In [1]: import numpy as np

In [2]: from numpy import linalg as LA

In [3]: np.set_printoptions(precision=2, suppress=True, linewidth=120, floatmode="fixed")

In [4]: u = np.array([-2, 0, -2, -2, 2, 0, -1]) + 0.5

In [5]: data = np.outer(u, u) / (u @ u)

In [6]: data
Out[6]: 
array([[ 0.16, -0.05,  0.16,  0.16, -0.27, -0.05,  0.05],
       [-0.05,  0.02, -0.05, -0.05,  0.09,  0.02, -0.02],
       [ 0.16, -0.05,  0.16,  0.16, -0.27, -0.05,  0.05],
       [ 0.16, -0.05,  0.16,  0.16, -0.27, -0.05,  0.05],
       [-0.27,  0.09, -0.27, -0.27,  0.45,  0.09, -0.09],
       [-0.05,  0.02, -0.05, -0.05,  0.09,  0.02, -0.02],
       [ 0.05, -0.02,  0.05,  0.05, -0.09, -0.02,  0.02]])

In [7]: np.abs(np.diag(LA.qr(data)[1])) > 1e-9
Out[7]: array([ True, False, False, False, False, False, False])

In [8]: round(float(np.trace(LA.pinv(data) @ data)), 2)
Out[8]: 1.0

In [9]: evals, vecs = LA.eigh(data)

In [10]: np.round(vecs.T @ data @ vecs, 2) + 0
Out[10]: 
array([[0.00, 0.00, 0.00, 0.00, 0.00, 0.00, 0.00],
       [0.00, 0.00, 0.00, 0.00, 0.00, 0.00, 0.00],
       [0.00, 0.00, 0.00, 0.00, 0.00, 0.00, 0.00],
       [0.00, 0.00, 0.00, 0.00, 0.00, 0.00, 0.00],
       [0.00, 0.00, 0.00, 0.00, 0.00, 0.00, 0.00],
       [0.00, 0.00, 0.00, 0.00, 0.00, 0.00, 0.00],
       [0.00, 0.00, 0.00, 0.00, 0.00, 0.00, 1.00]])

In [11]: round(evals.sum(), 2), np.trace(data)
Out[11]: (np.float64(1.0), np.float64(1.0))

In [12]: (evals > 1e-8).sum(), (evals < -1e-8).sum()
Out[12]: (np.int64(1), np.int64(0))

In [13]: LA.eigvalsh(data + 2 * np.eye(7))
Out[13]: array([2.00, 2.00, 2.00, 2.00, 2.00, 2.00, 3.00])

In [14]: np.round(LA.svd(data, compute_uv=False), 2) + 0
Out[14]: array([1.00, 0.00, 0.00, 0.00, 0.00, 0.00, 0.00])

In [15]: np.round(LA.eigvalsh(data @ data), 2) + 0
Out[15]: array([0.00, 0.00, 0.00, 0.00, 0.00, 0.00, 1.00])

In [16]: vecs @ np.diag(evals) @ vecs.T
Out[16]: 
array([[ 0.16, -0.05,  0.16,  0.16, -0.27, -0.05,  0.05],
       [-0.05,  0.02, -0.05, -0.05,  0.09,  0.02, -0.02],
       [ 0.16, -0.05,  0.16,  0.16, -0.27, -0.05,  0.05],
       [ 0.16, -0.05,  0.16,  0.16, -0.27, -0.05,  0.05],
       [-0.27,  0.09, -0.27, -0.27,  0.45,  0.09, -0.09],
       [-0.05,  0.02, -0.05, -0.05,  0.09,  0.02, -0.02],
       [ 0.05, -0.02,  0.05,  0.05, -0.09, -0.02,  0.02]])

In [17]: np.round(vecs.T @ vecs, 2) + 0
Out[17]: 
array([[1.00, 0.00, 0.00, 0.00, 0.00, 0.00, 0.00],
       [0.00, 1.00, 0.00, 0.00, 0.00, 0.00, 0.00],
       [0.00, 0.00, 1.00, 0.00, 0.00, 0.00, 0.00],
       [0.00, 0.00, 0.00, 1.00, 0.00, 0.00, 0.00],
       [0.00, 0.00, 0.00, 0.00, 1.00, 0.00, 0.00],
       [0.00, 0.00, 0.00, 0.00, 0.00, 1.00, 0.00],
       [0.00, 0.00, 0.00, 0.00, 0.00, 0.00, 1.00]])

In [18]: evals.round(2) + 0
Out[18]: array([0.00, 0.00, 0.00, 0.00, 0.00, 0.00, 1.00])

In [19]: np.unique(evals.round(6) + 0, return_counts=True)[1]
Out[19]: array([6, 1])

In [20]: Y = np.array([[1, 0, 1],
    ...:     [0, 0, 1],
    ...:     [2, 0, 0],
    ...:     [1, 1, 1],
    ...:     [1, 1, 0],
    ...:     [2, 2, 0],
    ...:     [0, 0, 0]])

In [21]: LA.matrix_rank(data @ Y)
Out[21]: np.int64(1)

In [22]: data @ Y
Out[22]: 
array([[ 0.27, -0.22,  0.27],
       [-0.09,  0.07, -0.09],
       [ 0.27, -0.22,  0.27],
       [ 0.27, -0.22,  0.27],
       [-0.45,  0.36, -0.45],
       [-0.09,  0.07, -0.09],
       [ 0.09, -0.07,  0.09]])

In [23]: Y.T @ data.T
Out[23]: 
array([[ 0.27, -0.09,  0.27,  0.27, -0.45, -0.09,  0.09],
       [-0.22,  0.07, -0.22, -0.22,  0.36,  0.07, -0.07],
       [ 0.27, -0.09,  0.27,  0.27, -0.45, -0.09,  0.09]])

In [24]: np.vstack([data, Y.T]).shape
Out[24]: (10, 7)
